$ python -q
>>> import numpy as np
>>> import numpy.linalg as la
>>> np.set_printoptions(suppress=True, linewidth=160)
>>> basis = np.array([[1.7, 0.0, 1.2]])
>>> rng = np.random.default_rng(8644)
>>> X = np.array([[4],
...     [5],
...     [1],
...     [4],
...     [1],
...     [0],
...     [3],
...     [1],
...     [3],
...     [1],
...     [2],
...     [0],
...     [0],
...     [1],
...     [5],
...     [2],
...     [5],
...     [5],
...     [0],
...     [4]]) @ basis + 0.02 * rng.normal(size=(20, 3))
>>> print(X.round(2) + 0)
[[ 6.82  0.01  4.79]
 [ 8.5   0.01  5.98]
 [ 1.72  0.02  1.19]
 [ 6.8   0.01  4.77]
 [ 1.68 -0.02  1.18]
 [ 0.03  0.01  0.02]
 [ 5.12 -0.01  3.6 ]
 [ 1.67  0.    1.18]
 [ 5.11 -0.02  3.62]
 [ 1.68  0.03  1.18]
 [ 3.41 -0.01  2.44]
 [ 0.03 -0.02  0.01]
 [-0.02  0.02 -0.02]
 [ 1.67  0.05  1.23]
 [ 8.52 -0.01  5.99]
 [ 3.37  0.01  2.43]
 [ 8.5   0.02  5.99]
 [ 8.52  0.02  6.02]
 [-0.01  0.   -0.02]
 [ 6.79  0.01  4.8 ]]
>>> r0, r1 = X[4], X[1]
>>> print(np.round(r0 @ r1, 2))
21.34
>>> p = (r0 @ r1) / (r0 @ r0) * r0
>>> print(round((r1 - p) @ r0, 2))
-0.0
>>> print(la.matrix_rank(np.outer(r0, r1)))
1
>>> print(p.round(2))
[ 8.52 -0.09  5.96]
>>> mat = np.load("mat.npy")
>>> print(mat)
[[34 21 32]
 [21 49 63]
 [32 63 82]]
>>> B = np.array([[2, 3], [0, 3]])
>>> basis = np.kron(B, mat)
>>> print(basis.shape)
(6, 6)
>>> arr = np.loadtxt("out8.csv", delimiter=",")
>>> print(arr)
[[  0.52  -5.14  -1.25]
 [ -5.6    8.46   6.26]
 [ 18.91 -20.88 -23.9 ]
 [-17.72  25.12  22.99]
 [  7.17 -17.81  -8.47]
 [ 13.33 -18.47 -16.94]
 [ -0.09  -3.29   1.57]
 [  4.8  -13.33  -5.59]
 [ -9.58   6.94  11.58]
 [ -7.85  15.13   9.04]
 [-17.34  26.32  22.53]
 [  6.58  -5.9   -8.16]
 [  1.73  -6.03   0.31]
 [-15.38  10.    18.11]
 [-11.93  12.14  15.91]
 [ -1.41   0.82   1.31]
 [ -9.02  14.36  14.03]]
>>> q, evecs = la.qr(arr[:, :1])[0], la.qr(arr[:, 1:])[0]
>>> sig = la.svd(q.T @ evecs, compute_uv=False)
>>> print(np.round(la.norm(q @ q.T - evecs @ evecs.T, 2), 2))
1.0
